In [1]: import numpy as np

In [2]: np.set_printoptions(suppress=True, linewidth=160)

In [3]: feats = np.array([[-0.7, -0.2, 1.3, 1.2],
   ...:     [-0.2, 0.3, 0.1, 0.1],
   ...:     [-1.0, 0.1, 1.5, 0.6],
   ...:     [1.0, -0.2, -1.0, 2.3],
   ...:     [-0.4, 1.7, -0.3, -1.0]])

In [4]: feats[:, 2] *= 3

In [5]: feats.round(2)
Out[5]: 
array([[-0.7, -0.2,  3.9,  1.2],
       [-0.2,  0.3,  0.3,  0.1],
       [-1. ,  0.1,  4.5,  0.6],
       [ 1. , -0.2, -3. ,  2.3],
       [-0.4,  1.7, -0.9, -1. ]])

In [6]: other = np.c_[feats[:, :3] @ np.array([[5, 0, 4], [0, 2, 3], [5, 0, 4]]), np.array([7, -4, -5, 8, 5])]

In [7]: other.round(2)
Out[7]: 
array([[ 16. ,  -0.4,  12.2,   7. ],
       [  0.5,   0.6,   1.3,  -4. ],
       [ 17.5,   0.2,  14.3,  -5. ],
       [-10. ,  -0.4,  -8.6,   8. ],
       [ -6.5,   3.4,  -0.1,   5. ]])

In [8]: np.linalg.matrix_rank(np.c_[feats, other])
Out[8]: np.int64(5)

In [9]: np.linalg.matrix_rank(other)
Out[9]: np.int64(3)

In [10]: np.round(np.linalg.norm(np.linalg.qr(feats)[0].T @ other, axis=0) ** 2 / ((other ** 2).sum(axis=0) + 1e-12), 2)
Out[10]: array([1.  , 1.  , 1.  , 0.72])

In [11]: Uu, sv, vt = np.linalg.svd(other)

In [12]: vecs = vt[:(sv > 1e-8).sum()]

In [13]: rng = np.random.default_rng(10565)

In [14]: x = other[2] + -1 * other[4] + rng.integers(2) * np.eye(4)[2]

In [15]: print(x.round(2))
[ 24.   -3.2  14.4 -10. ]

In [16]: round(np.linalg.norm(x - vecs.T @ vecs @ x), 2)
Out[16]: np.float64(0.0)

In [17]: np.linalg.norm(feats, axis=1).argmax()
Out[17]: np.int64(2)

In [18]: print(np.round(feats[1] @ feats[0], 2))
1.37

In [19]: np.round(np.linalg.norm(feats[1], 1), 2), round(np.linalg.norm(feats[1], np.inf), 2)
Out[19]: (np.float64(0.9), np.float64(0.3))

In [20]: K = np.array([[4, -4, -4, 0],
    ...:     [6, -6, -4, 0],
    ...:     [9, -9, -2, 0],
    ...:     [4, -4, 6, 0],
    ...:     [2, -2, 12, 0]])

In [21]: print(np.round(K @ np.linalg.pinv(K) @ K, 2))
[[ 4. -4. -4.  0.]
 [ 6. -6. -4.  0.]
 [ 9. -9. -2.  0.]
 [ 4. -4.  6.  0.]
 [ 2. -2. 12.  0.]]

In [22]: np.unique(K.round(6), axis=0).shape
Out[22]: (5, 4)

In [23]: np.round(np.trace(np.linalg.pinv(K) @ K), 2)
Out[23]: np.float64(2.0)

In [24]: np.abs(np.diag(np.linalg.qr(K)[1])) > 1e-9
Out[24]: array([ True, False,  True, False])

In [25]: r = np.linalg.matrix_rank(K)

In [26]: print(r)
2

In [27]: null = np.linalg.svd(K)[2][r:].T

In [28]: [int(np.linalg.matrix_rank(np.delete(K, i, axis=0))) for i in range(5)]
Out[28]: [2, 2, 2, 2, 2]

In [29]: null.shape
Out[29]: (4, 2)

In [30]: np.linalg.matrix_rank(K.T @ K), np.linalg.matrix_rank(K @ K.T)
Out[30]: (np.int64(2), np.int64(2))

In [31]: np.allclose(K @ null, 0)
Out[31]: True

In [32]: Uu, sv, vt = np.linalg.svd(K)

In [33]: vecs = vt[:(sv > 1e-8).sum()]

In [34]: x = K[3] + -2 * K[1] + rng.integers(2) * np.eye(4)[0]

In [35]: x
Out[35]: array([-8.,  8., 14.,  0.])

In [36]: np.allclose(vecs.T @ vecs @ x, x)
Out[36]: True

In [37]: round(np.linalg.norm(x - vecs.T @ vecs @ x), 2)
Out[37]: np.float64(0.0)

In [38]: other = np.array([[0, 9], [2, 3]])

In [39]: cent = np.kron(other, K)

In [40]: cent.shape
Out[40]: (10, 8)

In [41]: cent
Out[41]: 
array([[  0,   0,   0,   0,  36, -36, -36,   0],
       [  0,   0,   0,   0,  54, -54, -36,   0],
       [  0,   0,   0,   0,  81, -81, -18,   0],
       [  0,   0,   0,   0,  36, -36,  54,   0],
       [  0,   0,   0,   0,  18, -18, 108,   0],
       [  8,  -8,  -8,   0,  12, -12, -12,   0],
       [ 12, -12,  -8,   0,  18, -18, -12,   0],
       [ 18, -18,  -4,   0,  27, -27,  -6,   0],
       [  8,  -8,  12,   0,  12, -12,  18,   0],
       [  4,  -4,  24,   0,   6,  -6,  36,   0]])

In [42]: M = np.array([[0.44, 0.05, -0.3, 0.26],
    ...:     [1.02, 0.63, -0.63, 0.82],
    ...:     [2.53, 0.14, -1.48, 2.36],
    ...:     [-1.73, 0.48, 1.03, -2.1],
    ...:     [-0.23, -0.51, 0.14, -0.12]])

In [43]: other = np.c_[M[:, :3] @ np.array([[-2, 3, -3], [-2, 1, -1], [-3, 3, -2]]), np.array([3, 0, 0, 1, 2])]

In [44]: other.round(2)
Out[44]: 
array([[-0.08,  0.47, -0.77,  3.  ],
       [-1.41,  1.8 , -2.43,  0.  ],
       [-0.9 ,  3.29, -4.77,  0.  ],
       [-0.59, -1.62,  2.65,  1.  ],
       [ 1.06, -0.78,  0.92,  2.  ]])

In [45]: np.round(np.linalg.norm(other - M @ np.linalg.lstsq(M, other)[0], axis=0), 2) + 0
Out[45]: array([0.  , 0.  , 0.  , 0.64])

In [46]: np.linalg.matrix_rank(other)
Out[46]: np.int64(4)

In [47]: print(np.round(np.linalg.norm(np.linalg.qr(M)[0].T @ other, axis=0) ** 2 / ((other ** 2).sum(axis=0) + 1e-12), 2))
[1.   1.   1.   0.97]

In [48]: proj = M @ np.linalg.solve(M.T @ M, M.T)

In [49]: np.round(np.linalg.eigvalsh(proj), 2) + 0
Out[49]: array([0., 1., 1., 1., 1.])

In [50]: np.round(proj @ M[:, 0], 2)
Out[50]: array([ 0.44,  1.02,  2.53, -1.73, -0.23])

In [51]: t3 = np.stack([M, -1 * M, M[::-1]])

In [52]: t3.sum(axis=0)
Out[52]: 
array([[-0.23, -0.51,  0.14, -0.12],
       [-1.73,  0.48,  1.03, -2.1 ],
       [ 2.53,  0.14, -1.48,  2.36],
       [ 1.02,  0.63, -0.63,  0.82],
       [ 0.44,  0.05, -0.3 ,  0.26]])

In [53]: print(t3.shape)
(3, 5, 4)

In [54]: np.linalg.matrix_rank(t3.reshape(3, -1))
Out[54]: np.int64(2)

In [55]: (t3 @ M.T).shape
Out[55]: (3, 5, 5)

In [56]: q, vecs = np.linalg.qr(M[:, :2])[0], np.linalg.qr(M[:, 2:])[0]

In [57]: sv = np.linalg.svd(q.T @ vecs, compute_uv=False)

In [58]: np.round(np.linalg.norm(q @ q.T - vecs @ vecs.T, 2), 2)
Out[58]: np.float64(0.57)

In [59]: other = np.array([[1, 1], [1, -1]])

In [60]: E = np.kron(other, np.kron(other, other))[rng.permutation(8)][:4]

In [61]: print(E)
[[ 1 -1  1 -1 -1  1 -1  1]
 [ 1  1 -1 -1  1  1 -1 -1]
 [ 1  1  1  1 -1 -1 -1 -1]
 [ 1 -1  1 -1  1 -1  1 -1]]

In [62]: other = np.array([[2, 3, -3],
    ...:     [-1, 2, -2],
    ...:     [3, 1, 3],
    ...:     [-2, 0, 0],
    ...:     [-3, 2, 1],
    ...:     [2, 2, 2],
    ...:     [-3, -1, -2],
    ...:     [-2, 1, 2]])

In [63]: np.einsum("ij->j", E)
Out[63]: array([ 4,  0,  2, -2,  0,  0, -2, -2])

In [64]: np.einsum("ij,ij->i", E, E)
Out[64]: array([8, 8, 8, 8])

In [65]: E @ other
Out[65]: 
array([[14,  4,  7],
       [ 4,  8, -5],
       [ 8,  2, -5],
       [ 2,  0, -3]])

In [66]: np.einsum("ik,kj->ji", E, other)
Out[66]: 
array([[14,  4,  8,  2],
       [ 4,  8,  2,  0],
       [ 7, -5, -5, -3]])

In [67]: np.linalg.matrix_rank(E @ other)
Out[67]: np.int64(3)

In [68]: print(other.T @ E.T)
[[14  4  8  2]
 [ 4  8  2  0]
 [ 7 -5 -5 -3]]

In [69]: np.vstack([E, other.T]).shape
Out[69]: (7, 8)

In [70]: C2 = E.T @ E

In [71]: np.diag(C2)
Out[71]: array([4, 4, 4, 4, 4, 4, 4, 4])

In [72]: np.trace(C2), (E ** 2).sum()
Out[72]: (np.int64(32), np.int64(32))

In [73]: print(np.allclose(C2, C2.T))
True

In [74]: def softmax(z):
    ...:     e = np.exp(z - z.max(axis=-1, keepdims=True))
    ...:     return e / e.sum(axis=-1, keepdims=True)
    ...: 

In [75]: np.round(softmax(10 * E[2]), 2) + 0
Out[75]: array([0.25, 0.25, 0.25, 0.25, 0.  , 0.  , 0.  , 0.  ])

In [76]: scores = E @ E.T / np.sqrt(8)

In [77]: np.round(softmax(scores)[2] @ E, 2)
Out[77]: array([ 1. ,  0.8,  0.9,  0.7, -0.8, -0.8, -0.9, -0.9])

In [78]: softmax(scores).round(6).argmax(axis=1)
Out[78]: array([0, 1, 2, 3])

In [79]: arr = np.eye(5, dtype=int)[rng.permutation(5)]

In [80]: arr
Out[80]: 
array([[0, 0, 0, 1, 0],
       [1, 0, 0, 0, 0],
       [0, 0, 0, 0, 1],
       [0, 0, 1, 0, 0],
       [0, 1, 0, 0, 0]])

In [81]: print(arr.sum(axis=1))
[1 1 1 1 1]

In [82]: print(np.linalg.matrix_power(arr, 100))
[[1 0 0 0 0]
 [0 1 0 0 0]
 [0 0 1 0 0]
 [0 0 0 1 0]
 [0 0 0 0 1]]

In [83]: print(np.round(np.sort(np.abs(np.linalg.eigvals(arr)))[::-1], 2))
[1. 1. 1. 1. 1.]

In [84]: pr = np.eye(5)[3]

In [85]: for _ in range(7):
    ...:     pr = pr @ arr
    ...:     print(pr.round(2))
    ...: 
[0. 0. 1. 0. 0.]
[0. 0. 0. 0. 1.]
[0. 1. 0. 0. 0.]
[1. 0. 0. 0. 0.]
[0. 0. 0. 1. 0.]
[0. 0. 1. 0. 0.]
[0. 0. 0. 0. 1.]

In [86]: X = np.load("run11.npy")

In [87]: X
Out[87]: 
array([[ 114,  -73,  -25,   33,   21],
       [ -73,   82,   90,   19,  -56],
       [ -25,   90,  226,   11,  -32],
       [  33,   19,   11,  122, -105],
       [  21,  -56,  -32, -105,  114]])

In [88]: evals, vecs = np.linalg.eigh(X)

In [89]: np.abs(vecs[:, -1]).round(6).argmax()
Out[89]: np.int64(2)

In [90]: other = np.array([[3, -4], [5, -5]])

In [91]: cent = np.array([[1, 0, 5], [4, 2, 5], [-2, -2, -2]])

In [92]: mat = np.kron(other, cent)

In [93]: mat
Out[93]: 
array([[  3,   0,  15,  -4,   0, -20],
       [ 12,   6,  15, -16,  -8, -20],
       [ -6,  -6,  -6,   8,   8,   8],
       [  5,   0,  25,  -5,   0, -25],
       [ 20,  10,  25, -20, -10, -25],
       [-10, -10, -10,  10,  10,  10]])

In [94]: x = np.array([0, 3, 3, 3, 3, 3])

In [95]: h1 = np.maximum(mat @ x, 0)

In [96]: np.maximum(mat @ (3 * x), 0)
Out[96]: array([  0,   0, 108,   0,   0,  90])

In [97]: h1
Out[97]: array([ 0,  0, 36,  0,  0, 30])

In [98]: print(np.round(np.tanh(mat @ x), 2))
[-1. -1.  1. -1. -1.  1.]

In [99]: x = np.array([0, 3, -3, -3, -3, -2])

In [100]: mat * x
Out[100]: 
array([[  0,   0, -45,  12,   0,  40],
       [  0,  18, -45,  48,  24,  40],
       [  0, -18,  18, -24, -24, -16],
       [  0,   0, -75,  15,   0,  50],
       [  0,  30, -75,  60,  30,  50],
       [  0, -30,  30, -30, -30, -20]])

In [101]: print(np.sign((mat @ x).round(6)))
[ 1  1 -1 -1  1 -1]

In [102]: mat @ x
Out[102]: array([  7,  85, -64, -10,  95, -80])

In [103]: mat @ (2 * x)
Out[103]: array([  14,  170, -128,  -20,  190, -160])

In [104]: (mat * x).sum(axis=1)
Out[104]: array([  7,  85, -64, -10,  95, -80])

In [105]: (mat @ x).argmax()
Out[105]: np.int64(4)

In [106]: J = np.loadtxt("mat.csv", delimiter=",")

In [107]: J
Out[107]: 
array([[  0.4,  -1.6,   1.5,   0. ,   0.7],
       [  1.2,   0.8,  -0.7,   1. ,  -1.2],
       [ -2.5,   1.8,   1. ,   1.2,  -1.5],
       [ -0.5,  -0.9,   1.4,   0. ,   0.2],
       [ -0.7,   1.3,   1.8,   0. ,  -0.2],
       [ -1.6,  -1.2,   0.3,   1.8,   0.2],
       [ -1.6,  -1.7,   1.1,  -1.8,  -1.2],
       [ -1.3,  -2.4,   0.9,   0.1,   0.1],
       [ -0.6,   0.2,   0.8,  -0.5,  -0.8],
       [ -0.1,   0.5,  -1.1,  -0.4,   0.5],
       [ -1.9,   0.1,   1.9,  -1.3,   0.2],
       [  0.2,   0.1,  -0.9,  -0.9,   0.2],
       [ -0.8,  -0.7,  -0.8,  -0.1,  -0.4],
       [ -4. , -12. ,  14. ,  18. , -14. ],
       [  1.2,  -1. ,   1.7,  -1.2,   0.9],
       [  1.4,   0.1,  -0.9,   1.6,   0.3],
       [  1.4,  -0.2,   0.5,   2.6,   0.1],
       [  0.1,   1.1,  -0.5,   1.9,  -0.3],
       [  2.1,   0.5,  -1.2,  -2.6,   0.8],
       [  0.9,   0.3,   0.1,   0. ,   0.3],
       [  1.1,   0.6,   0.2,  -0.6,  -0.9],
       [  0. ,   0.1,   1.1,   2.6,  -1.8],
       [ -2.8,   1.6,  -0.7,   0.5,  -0.7],
       [  2.2,   0.2,  -1.4,   0.1,  -1.5],
       [  0.9,  -1.7,   1.8,  -0.4,  -0.4],
       [ -0.7,   0.3,  -0.1,   1.1,  -0.2]])

In [108]: Xs = J - J.mean(axis=0)

In [109]: vecs = np.linalg.svd(Xs)[2][:1]

In [110]: other = Xs - Xs @ vecs.T @ vecs

In [111]: np.round((Xs @ vecs.T).std(axis=0), 2)
Out[111]: array([5.72])

In [112]: np.linalg.norm(other, axis=1).round(6).argmax()
Out[112]: np.int64(22)

In [113]: np.round(np.diag(vecs.T @ vecs), 2)
Out[113]: array([0.02, 0.16, 0.22, 0.38, 0.21])

In [114]: round(float(np.linalg.norm(other) / np.linalg.norm(Xs)), 2)
Out[114]: 0.36
